In [1]: import numpy as np

In [2]: np.set_printoptions(precision=3, suppress=True, linewidth=160)

In [3]: tidy = lambda a: np.round(a, 3) + 0

In [4]: W0 = np.load("test10.npy")

In [5]: W0
Out[5]: 
array([[ 0,  0,  0,  0],
       [ 0,  0,  0, -2],
       [ 0,  0,  0,  2],
       [ 1,  0,  0,  0]])

In [6]: rank = np.linalg.matrix_rank(W0)

In [7]: rank
Out[7]: np.int64(2)

In [8]: N = np.linalg.svd(W0)[2][rank:].T

In [9]: [int(np.linalg.matrix_rank(W0[:, :j + 1])) for j in range(4)]
Out[9]: [1, 1, 1, 2]

In [10]: np.allclose(W0 @ N, 0)
Out[10]: True

In [11]: W0 @ N
Out[11]: 
array([[0., 0.],
       [0., 0.],
       [0., 0.],
       [0., 0.]])

In [12]: [int(np.linalg.matrix_rank(W0[:i])) for i in range(1, len(W0) + 1)]
Out[12]: [0, 1, 1, 2]

In [13]: W0.reshape(-1, 2)
Out[13]: 
array([[ 0,  0],
       [ 0,  0],
       [ 0,  0],
       [ 0, -2],
       [ 0,  0],
       [ 0,  2],
       [ 1,  0],
       [ 0,  0]])

In [14]: W0.ravel(order="F")
Out[14]: array([ 0,  0,  0,  1,  0,  0,  0,  0,  0,  0,  0,  0,  0, -2,  2,  0])

In [15]: T = W0.reshape(4, 2, -1)

In [16]: T.shape
Out[16]: (4, 2, 2)

In [17]: T.transpose(1, 0, 2)
Out[17]: 
array([[[ 0,  0],
        [ 0,  0],
        [ 0,  0],
        [ 1,  0]],

       [[ 0,  0],
        [ 0, -2],
        [ 0,  2],
        [ 0,  0]]])

In [18]: T.sum(axis=1)
Out[18]: 
array([[ 0,  0],
       [ 0, -2],
       [ 0,  2],
       [ 1,  0]])

In [19]: np.swapaxes(T, 1, 2)[0]
Out[19]: 
array([[0, 0],
       [0, 0]])
